$ ipython --no-banner

In [1]: import numpy as np

In [2]: from numpy import linalg as LA

In [3]: np.set_printoptions(suppress=True, linewidth=100)

In [4]: M = np.array([[2, -2, -3, 1, -2, 1],
   ...:     [-3, 2, -2, 2, 1, -2],
   ...:     [2, -1, -1, -2, -1, 2],
   ...:     [2, -3, 2, -3, 0, 3],
   ...:     [1, 2, 3, -3, -2, 1],
   ...:     [-2, -3, 3, 0, 3, -2]])

In [5]: rng = np.random.default_rng(56734)

In [6]: other = M + rng.integers(-2, 3, (6, 3)) @ rng.integers(-2, 3, (3, 6))

In [7]: other
Out[7]: 
array([[ 6, -2, -9,  1,  0, -5],
       [-4,  3,  0,  4,  1,  0],
       [ 6, -1, -7, -5, -2, -4],
       [ 3, -4,  0, -3,  2,  1],
       [ 2,  1,  1, -6, -3, -1],
       [ 3,  0, -3,  0,  1, -8]])

In [8]: np.round(LA.svd(other - M, compute_uv=False), 3) + 0
Out[8]: array([17.525,  4.709,  4.326,  0.   ,  0.   ,  0.   ])

In [9]: LA.matrix_rank(other - M, tol=1e-8)
Out[9]: np.int64(3)

In [10]: x = np.array([9, -3, -1, 8, -2, -9])

In [11]: target = M @ x

In [12]: c, lr = np.zeros(6), 1 / LA.norm(M, 2) ** 2

In [13]: for i in range(30):
    ...:     c -= lr * M.T @ (M @ c - target)
    ...:     if i % 10 == 0: print(i, round(LA.norm(M @ c - target), 3))
    ...: 
0 28.456
10 14.138
20 9.945

In [14]: np.round(LA.cond(M), 3)
Out[14]: np.float64(14.69)

In [15]: M.ravel(order="F")
Out[15]: 
array([ 2, -3,  2,  2,  1, -2, -2,  2, -1, -3,  2, -3, -3, -2, -1,  2,  3,  3,  1,  2, -2, -3, -3,
        0, -2,  1, -1,  0, -2,  3,  1, -2,  2,  3,  1, -2])

In [16]: M.reshape(6, 7)
ValueError: cannot reshape array of size 36 into shape (6,7)


In [17]: T = M.reshape(6, 2, -1)

In [18]: T.sum(axis=1)
Out[18]: 
array([[ 3, -4, -2],
       [-1,  3, -4],
       [ 0, -2,  1],
       [-1, -3,  5],
       [-2,  0,  4],
       [-2,  0,  1]])

In [19]: print(T.transpose(1, 0, 2))
[[[ 2 -2 -3]
  [-3  2 -2]
  [ 2 -1 -1]
  [ 2 -3  2]
  [ 1  2  3]
  [-2 -3  3]]

 [[ 1 -2  1]
  [ 2  1 -2]
  [-2 -1  2]
  [-3  0  3]
  [-3 -2  1]
  [ 0  3 -2]]]

In [20]: T[:, 0]
Out[20]: 
array([[ 2, -2, -3],
       [-3,  2, -2],
       [ 2, -1, -1],
       [ 2, -3,  2],
       [ 1,  2,  3],
       [-2, -3,  3]])

In [21]: print(np.einsum("ihd,ihd->ih", T, T))
[[17  6]
 [17  9]
 [ 6  9]
 [17 18]
 [14 14]
 [22 13]]

In [22]: x = np.array([0, 3, 2, 1, -1, -4])

In [23]: target = M @ x

In [24]: target
Out[24]: array([-13,  11, -14, -20,   7,   2])

In [25]: print(np.round(LA.solve(M, target), 3) + 0)
[ 0.  3.  2.  1. -1. -4.]

In [26]: x = np.array([-2, -3, -8, 7, 3, 3])

In [27]: np.einsum("ij,j->i", M, x)
Out[27]: array([ 30,  27,  -4, -23, -56,  -8])

In [28]: (M * x).sum(axis=1)
Out[28]: array([ 30,  27,  -4, -23, -56,  -8])

In [29]: (M @ x).argmax()
Out[29]: np.int64(0)

In [30]: np.sign((M @ x).round(6))
Out[30]: array([ 1,  1, -1, -1, -1, -1])

In [31]: M @ np.ones(6)
Out[31]: array([-3., -2., -1.,  1.,  2., -1.])

In [32]: print(M * x)
[[ -4   6  24   7  -6   3]
 [  6  -6  16  14   3  -6]
 [ -4   3   8 -14  -3   6]
 [ -4   9 -16 -21   0   9]
 [ -2  -6 -24 -21  -6   3]
 [  4   9 -24   0   9  -6]]

In [33]: mat = np.load("run16.npy")

In [34]: print(mat)
[[ 3 -3 -1  2]
 [ 0  3 -3  3]
 [ 0  0  0 -2]
 [ 0  0  0 -3]]

In [35]: P = np.triu(np.array([[1, -1, 0, -1], [2, -1, -2, 1], [-1, -1, -1, 0], [-2, 0, -2, 2]]), 1) + np.eye(4)

In [36]: other = P @ mat @ LA.inv(P)

In [37]: np.trace(other), np.trace(mat)
Out[37]: (np.float64(3.0), np.int64(3))

In [38]: np.poly(other)
Out[38]: array([ 1., -3., -9., 27.,  0.])

In [39]: np.round(LA.det(other), 3)
Out[39]: np.float64(0.0)

In [40]: other
Out[40]: 
array([[ 3., -3., -4.,  8.],
       [ 0.,  3.,  3.,  1.],
       [ 0.,  0.,  0., -2.],
       [ 0.,  0.,  0., -3.]])

In [41]: LA.matrix_rank(other)
Out[41]: np.int64(3)
